$ ipython --no-banner

In [1]: import numpy as np

In [2]: np.set_printoptions(suppress=True, linewidth=140)

In [3]: feats = 0.2 ** np.abs(np.subtract.outer(np.arange(5), np.arange(5)))

In [4]: feats.round(2) + 0
Out[4]: 
array([[1.  , 0.2 , 0.04, 0.01, 0.  ],
       [0.2 , 1.  , 0.2 , 0.04, 0.01],
       [0.04, 0.2 , 1.  , 0.2 , 0.04],
       [0.01, 0.04, 0.2 , 1.  , 0.2 ],
       [0.  , 0.01, 0.04, 0.2 , 1.  ]])

In [5]: q, evecs = np.linalg.qr(feats[:, :3])[0], np.linalg.qr(feats[:, 3:])[0]

In [6]: sv = np.linalg.svd(q.T @ evecs, compute_uv=False)

In [7]: round(float(np.linalg.norm(q @ q.T - evecs @ evecs.T, 2)), 2)
Out[7]: 1.0

In [8]: (sv > 0.9).sum()
Out[8]: np.int64(0)

In [9]: Lm = np.linalg.cholesky(feats)

In [10]: np.diag(Lm) ** 2
Out[10]: array([1.  , 0.96, 0.96, 0.96, 0.96])

In [11]: np.linalg.eigvalsh(feats).min() > 0
Out[11]: np.True_

In [12]: mat = np.array([[0, -6, 15],
    ...:     [-2, -4, 13],
    ...:     [6, -10, 16],
    ...:     [8, -10, 13],
    ...:     [-12, 4, 8],
    ...:     [-8, -2, 17],
    ...:     [6, 0, -9]])

In [13]: mat
Out[13]: 
array([[  0,  -6,  15],
       [ -2,  -4,  13],
       [  6, -10,  16],
       [  8, -10,  13],
       [-12,   4,   8],
       [ -8,  -2,  17],
       [  6,   0,  -9]])

In [14]: u, r1 = mat[0], mat[5]

In [15]: u @ u
Out[15]: np.int64(261)

In [16]: pr = (u @ r1) / (u @ u) * u

In [17]: np.round(r1 - pr, 2)
Out[17]: array([-8.  ,  4.14,  1.66])

In [18]: round(float(np.linalg.norm(u + r1) ** 2 + np.linalg.norm(u - r1) ** 2), 2)
Out[18]: 1236.0

In [19]: np.outer(u, r1)
Out[19]: 
array([[   0,    0,    0],
       [  48,   12, -102],
       [-120,  -30,  255]])

In [20]: rank = np.linalg.matrix_rank(mat)

In [21]: rank
Out[21]: np.int64(2)

In [22]: ns = np.linalg.svd(mat)[2][rank:].T

In [23]: np.round(ns[:, 0] / ns[np.abs(ns[:, 0]).round(6).argmax(), 0], 2)
Out[23]: array([0.6, 1. , 0.4])

In [24]: np.round(ns @ ns.T, 2)
Out[24]: 
array([[0.24, 0.39, 0.16],
       [0.39, 0.66, 0.26],
       [0.16, 0.26, 0.11]])

In [25]: [int(np.linalg.matrix_rank(mat[:, :j + 1])) for j in range(3)]
Out[25]: [1, 2, 2]

In [26]: ns.shape
Out[26]: (3, 1)

In [27]: x0 = np.array([-1, -2, 2])

In [28]: h = np.maximum(mat @ x0, 0)

In [29]: np.maximum(mat @ x0, 0) - np.maximum(-mat @ x0, 0)
Out[29]: array([ 42,  36,  46,  38,  20,  46, -24])

In [30]: mat.T @ h
Out[30]: array([ -100, -1248,  3270])

In [31]: mat * (h > 1e-9)[:, None]
Out[31]: 
array([[  0,  -6,  15],
       [ -2,  -4,  13],
       [  6, -10,  16],
       [  8, -10,  13],
       [-12,   4,   8],
       [ -8,  -2,  17],
       [  0,   0,   0]])

In [32]: Y = mat / np.linalg.norm(mat, axis=1, keepdims=True)

In [33]: G = Y @ Y.T

In [34]: (G - 2 * np.eye(7)).round(6).argmax(axis=1)
Out[34]: array([1, 0, 3, 2, 5, 1, 3])

In [35]: G[5].round(2)
Out[35]: array([ 0.87,  0.94,  0.65,  0.51,  0.79,  1.  , -0.98])

In [36]: np.round(np.linalg.norm(Y, axis=1), 2)
Out[36]: array([1., 1., 1., 1., 1., 1., 1.])

In [37]: np.unique(mat.round(6), axis=0).shape
Out[37]: (7, 3)

In [38]: np.allclose(mat[:-1].T @ np.linalg.lstsq(mat[:-1].T, mat[-1])[0], mat[-1])
Out[38]: True

In [39]: M, _ = np.linalg.qr(np.array([[-0.5, -2.0, 0.4, 1.8],
    ...:     [1.1, 0.4, -0.5, -0.8],
    ...:     [-0.5, -0.6, 0.4, -1.5],
    ...:     [1.6, -0.2, -0.6, 2.6]]))

In [40]: M.round(2)
Out[40]: 
array([[-0.24, -0.91,  0.31, -0.16],
       [ 0.53,  0.02,  0.03, -0.85],
       [-0.24, -0.21, -0.93, -0.19],
       [ 0.77, -0.36, -0.21,  0.47]])

In [41]: t3 = np.stack([M, 2 * M, M[::-1]])

In [42]: np.round(np.einsum("bij,cij->bc", t3, t3), 2) + 0
Out[42]: 
array([[ 4.,  8.,  0.],
       [ 8., 16.,  0.],
       [ 0.,  0.,  4.]])

In [43]: np.linalg.matrix_rank(t3)
Out[43]: array([4, 4, 4])

In [44]: np.round(np.linalg.det(t3), 2)
Out[44]: array([ -1., -16.,  -1.])

In [45]: t3.shape
Out[45]: (3, 4, 4)

In [46]: np.round(np.linalg.norm(t3, axis=(1, 2)), 2)
Out[46]: array([2., 4., 2.])

In [47]: np.linalg.matrix_rank(t3.reshape(3, -1))
Out[47]: np.int64(2)

In [48]: rng = np.random.default_rng(1529)

In [49]: lab = rng.permutation(4)

In [50]: Y = M[:, lab] * rng.choice([-1, 1], 4)

In [51]: Y.round(2)
Out[51]: 
array([[ 0.91,  0.24, -0.31,  0.16],
       [-0.02, -0.53, -0.03,  0.85],
       [ 0.21,  0.24,  0.93,  0.19],
       [ 0.36, -0.77,  0.21, -0.47]])

In [52]: Uu, _, VT = np.linalg.svd(M.T @ Y)

In [53]: np.round(Uu @ VT, 2) + 0
Out[53]: 
array([[ 0., -1.,  0.,  0.],
       [-1.,  0.,  0.,  0.],
       [ 0.,  0., -1.,  0.],
       [ 0.,  0.,  0., -1.]])

In [54]: np.round(np.linalg.lstsq(M, Y)[0], 2) + 0
Out[54]: 
array([[ 0., -1.,  0.,  0.],
       [-1.,  0.,  0.,  0.],
       [ 0.,  0., -1.,  0.],
       [ 0.,  0.,  0., -1.]])

In [55]: Y = np.linalg.inv(M)

In [56]: np.allclose(Y, M.T)
Out[56]: True

In [57]: np.round(np.linalg.inv(Y), 2)
Out[57]: 
array([[-0.24, -0.91,  0.31, -0.16],
       [ 0.53,  0.02,  0.03, -0.85],
       [-0.24, -0.21, -0.93, -0.19],
       [ 0.77, -0.36, -0.21,  0.47]])

In [58]: x0 = np.array([1, 2, 2, 1])

In [59]: y = M @ x0

In [60]: y.round(2)
Out[60]: array([-1.6 , -0.22, -2.71,  0.09])

In [61]: np.round(np.linalg.solve(M, -2 * y), 2)
Out[61]: array([-2., -4., -4., -2.])

In [62]: np.round(np.linalg.solve(M.T, M[2]), 2) + 0
Out[62]: array([0., 0., 1., 0.])

In [63]: K = np.load("layer4.npy")

In [64]: K
Out[64]: 
array([[2, 3, 0],
       [0, 2, 3],
       [3, 0, 2]])

In [65]: x0 = np.array([7, -9, 6])

In [66]: K * x0
Out[66]: 
array([[ 14, -27,   0],
       [  0, -18,  18],
       [ 21,   0,  12]])

In [67]: np.einsum("ij,j->i", K, x0)
Out[67]: array([-13,   0,  33])

In [68]: np.sign((K @ x0).round(6))
Out[68]: array([-1,  0,  1])

In [69]: K @ np.ones(3)
Out[69]: array([5., 5., 5.])

In [70]: (K * x0).sum(axis=1)
Out[70]: array([-13,   0,  33])

In [71]: K @ np.eye(3)[1]
Out[71]: array([3., 2., 0.])

In [72]: K @ x0
Out[72]: array([-13,   0,  33])

In [73]: ang = np.radians(135)

In [74]: R = np.eye(3)

In [75]: R[1, 1] = R[0, 0] = np.cos(ang)

In [76]: R[1, 0], R[0, 1] = -np.sin(ang), np.sin(ang)

In [77]: R.round(2)
Out[77]: 
array([[-0.71,  0.71,  0.  ],
       [-0.71, -0.71,  0.  ],
       [ 0.  ,  0.  ,  1.  ]])

In [78]: Y = K @ R.T

In [79]: np.round(np.linalg.svd(K, compute_uv=False), 2), np.round(np.linalg.svd(Y, compute_uv=False), 2)
Out[79]: (array([5.  , 2.65, 2.65]), array([5.  , 2.65, 2.65]))

In [80]: np.allclose(np.linalg.norm(K, axis=1), np.linalg.norm(Y, axis=1))
Out[80]: True

In [81]: Y = K / np.linalg.norm(K, axis=1, keepdims=True)

In [82]: G = Y @ Y.T

In [83]: G.round(2)
Out[83]: 
array([[1.  , 0.46, 0.46],
       [0.46, 1.  , 0.46],
       [0.46, 0.46, 1.  ]])

In [84]: np.round(np.linalg.norm(Y, axis=1), 2)
Out[84]: array([1., 1., 1.])

In [85]: (G - 2 * np.eye(3)).round(6).argmax(axis=1)
Out[85]: array([1, 0, 0])

In [86]: arr = np.load("out10.npy")

In [87]: arr
Out[87]: 
array([[3., 1., 1., 1., 1., 1.],
       [1., 3., 1., 1., 1., 1.],
       [1., 1., 3., 1., 1., 1.],
       [1., 1., 1., 3., 1., 1.],
       [1., 1., 1., 1., 3., 1.],
       [1., 1., 1., 1., 1., 3.]])

In [88]: arr.sum(axis=0)
Out[88]: array([8., 8., 8., 8., 8., 8.])

In [89]: arr - arr[0]
Out[89]: 
array([[ 0.,  0.,  0.,  0.,  0.,  0.],
       [-2.,  2.,  0.,  0.,  0.,  0.],
       [-2.,  0.,  2.,  0.,  0.,  0.],
       [-2.,  0.,  0.,  2.,  0.,  0.],
       [-2.,  0.,  0.,  0.,  2.,  0.],
       [-2.,  0.,  0.,  0.,  0.,  2.]])

In [90]: np.abs(arr).max()
Out[90]: np.float64(3.0)

In [91]: np.linalg.matrix_rank(arr)
Out[91]: np.int64(6)

In [92]: ev, evecs = np.linalg.eigh(arr)

In [93]: x0 = np.array([-5, -3, 8, 5, -4, -1])

In [94]: np.round(np.linalg.eigvalsh(arr[1:, 1:]), 2)
Out[94]: array([2., 2., 2., 2., 7.])

In [95]: np.round(evecs * np.maximum(ev, 0) @ evecs.T, 2)
Out[95]: 
array([[3., 1., 1., 1., 1., 1.],
       [1., 3., 1., 1., 1., 1.],
       [1., 1., 3., 1., 1., 1.],
       [1., 1., 1., 3., 1., 1.],
       [1., 1., 1., 1., 3., 1.],
       [1., 1., 1., 1., 1., 3.]])

In [96]: np.abs(arr).sum(axis=1).max(), round(float(np.abs(ev).max()), 2)
Out[96]: (np.float64(8.0), 8.0)

In [97]: np.round(evecs * np.sqrt(ev) @ evecs.T, 2)
Out[97]: 
array([[1.65, 0.24, 0.24, 0.24, 0.24, 0.24],
       [0.24, 1.65, 0.24, 0.24, 0.24, 0.24],
       [0.24, 0.24, 1.65, 0.24, 0.24, 0.24],
       [0.24, 0.24, 0.24, 1.65, 0.24, 0.24],
       [0.24, 0.24, 0.24, 0.24, 1.65, 0.24],
       [0.24, 0.24, 0.24, 0.24, 0.24, 1.65]])

In [98]: (np.sign(evecs[:, -1].round(6)) == np.sign(evecs[0, -1].round(6))).astype(int)
Out[98]: array([1, 1, 1, 1, 1, 1])

In [99]: x0 = np.array([3, -8, -9, 3, 6, 4])

In [100]: y = arr @ x0

In [101]: y
Out[101]: array([  5., -17., -19.,   5.,  11.,   7.])

In [102]: np.round(np.linalg.solve(arr, 3 * y), 2)
Out[102]: array([  9., -24., -27.,   9.,  18.,  12.])

In [103]: np.round(np.linalg.solve(arr, y + arr[:, 5]), 2)
Out[103]: array([ 3., -8., -9.,  3.,  6.,  5.])

In [104]: np.round(np.linalg.solve(arr.T, arr[2]), 2) + 0
Out[104]: array([0., 0., 1., 0., 0., 0.])

In [105]: q, _ = np.linalg.qr(np.array([[0.2, 0.6, -1.6], [1.4, 1.9, -0.2], [0.6, -0.3, -2.7]]))

In [106]: data = q[:, :3]

In [107]: data.round(2)
Out[107]: 
array([[-0.13, -0.35, -0.93],
       [-0.91, -0.33,  0.25],
       [-0.39,  0.88, -0.27]])

In [108]: u = np.array([-4, 5, 3])

In [109]: np.round(np.array([np.convolve(row, u, "same") for row in data]), 2)
Out[109]: 
array([[ 0.74,  1.59, -5.69],
       [-3.25, -5.37,  0.27],
       [-5.47,  4.32,  1.27]])

In [110]: np.round(np.polyval(u, data[0]), 2)
Out[110]: array([ 2.28,  0.78, -5.09])

In [111]: np.round(np.correlate(data[0], data[2], "full"), 2) + 0
Out[111]: array([ 0.04, -0.02,  0.  , -0.68,  0.36])

In [112]: lab = rng.permutation(3)

In [113]: Y = data[:, lab] * rng.choice([-1, 1], 3)

In [114]: Y.round(2)
Out[114]: 
array([[-0.13, -0.93, -0.35],
       [-0.91,  0.25, -0.33],
       [-0.39, -0.27,  0.88]])

In [115]: Uu, _, VT = np.linalg.svd(data.T @ Y)

In [116]: np.round(Uu @ VT, 2) + 0
Out[116]: 
array([[1., 0., 0.],
       [0., 0., 1.],
       [0., 1., 0.]])

In [117]: np.round(np.linalg.lstsq(data, Y)[0], 2) + 0
Out[117]: 
array([[1., 0., 0.],
       [0., 0., 1.],
       [0., 1., 0.]])

In [118]: q, evecs = np.linalg.qr(Y[:, :2])[0], np.linalg.qr(Y[:, 2:])[0]

In [119]: sv = np.linalg.svd(q.T @ evecs, compute_uv=False)

In [120]: np.round(np.degrees(np.arccos(sv.clip(0, 1))), 2)
Out[120]: array([90.])

In [121]: round(np.linalg.norm(q @ q.T - evecs @ evecs.T, 2), 2)
Out[121]: np.float64(1.0)

In [122]: round(np.trace(data), 2)
Out[122]: np.float64(-0.73)

In [123]: np.round((data + data.T) / 2, 2)
Out[123]: 
array([[-0.13, -0.63, -0.66],
       [-0.63, -0.33,  0.56],
       [-0.66,  0.56, -0.27]])

In [124]: J = np.load("run1.npy")

In [125]: J.round(2)
Out[125]: 
array([[ 1.14,  0.06, -0.3 , -0.1 , -0.36],
       [ 0.06,  0.5 ,  0.27,  0.33,  0.48],
       [-0.3 ,  0.27,  1.35, -0.06,  0.31],
       [-0.1 ,  0.33, -0.06,  0.81, -0.17],
       [-0.36,  0.48,  0.31, -0.17,  1.2 ]])

In [126]: P = np.triu(np.array([[2, 2, -1, -3, 1],
     ...:     [2, 1, 0, 0, -1],
     ...:     [2, 2, -3, 2, -1],
     ...:     [1, -1, -1, 2, 0],
     ...:     [2, -1, 3, -1, -2]]), 1) + np.eye(5)

In [127]: Y = P @ J @ np.linalg.inv(P)

In [128]: np.round(P @ J - J @ P, 2)
Out[128]: 
array([[ 0.36, -2.05,  0.8 ,  2.1 ,  0.98],
       [ 0.36, -0.59, -0.25, -0.19, -0.49],
       [ 0.16,  0.77, -0.72, -1.78,  0.36],
       [ 0.  ,  0.21, -0.1 , -0.2 ,  0.38],
       [ 0.  ,  0.72, -0.36, -1.71,  1.15]])

In [129]: np.linalg.matrix_rank(Y)
Out[129]: np.int64(4)

In [130]: np.round(np.poly(Y), 2)
Out[130]: array([ 1., -5.,  9., -7.,  2.,  0.])

In [131]: A = np.array([[5, 6, 7, 8, 9],
     ...:     [10, 11, 12, 13, 14],
     ...:     [15, 16, 17, 18, 19],
     ...:     [20, 21, 22, 23, 24]])

In [132]: np.allclose(arr @ arr.T, arr.T @ arr)
Out[132]: True

In [133]: np.fft.fft(arr[0])
Out[133]: array([8.+0.j, 2.+0.j, 2.+0.j, 2.+0.j, 2.+0.j, 2.+0.j])

In [134]: Uu, sv, VT = np.linalg.svd(A)

In [135]: sv.round(2) + 0
Out[135]: array([69.75,  2.27,  0.  ,  0.  ])

In [136]: Y = Uu[:, :2] @ np.diag(sv[:2]) @ VT[:2]

In [137]: round(float(np.linalg.norm(A - Y) / np.linalg.norm(A)), 2)
Out[137]: 0.0

In [138]: round(float(np.linalg.norm(A - Y, 2)), 2), np.round(sv[2], 2)
Out[138]: (0.0, np.float64(0.0))

In [139]: np.linalg.matrix_rank(Y)
Out[139]: np.int64(2)

In [140]: round(float(np.abs(A - Y).max()), 2)
Out[140]: 0.0
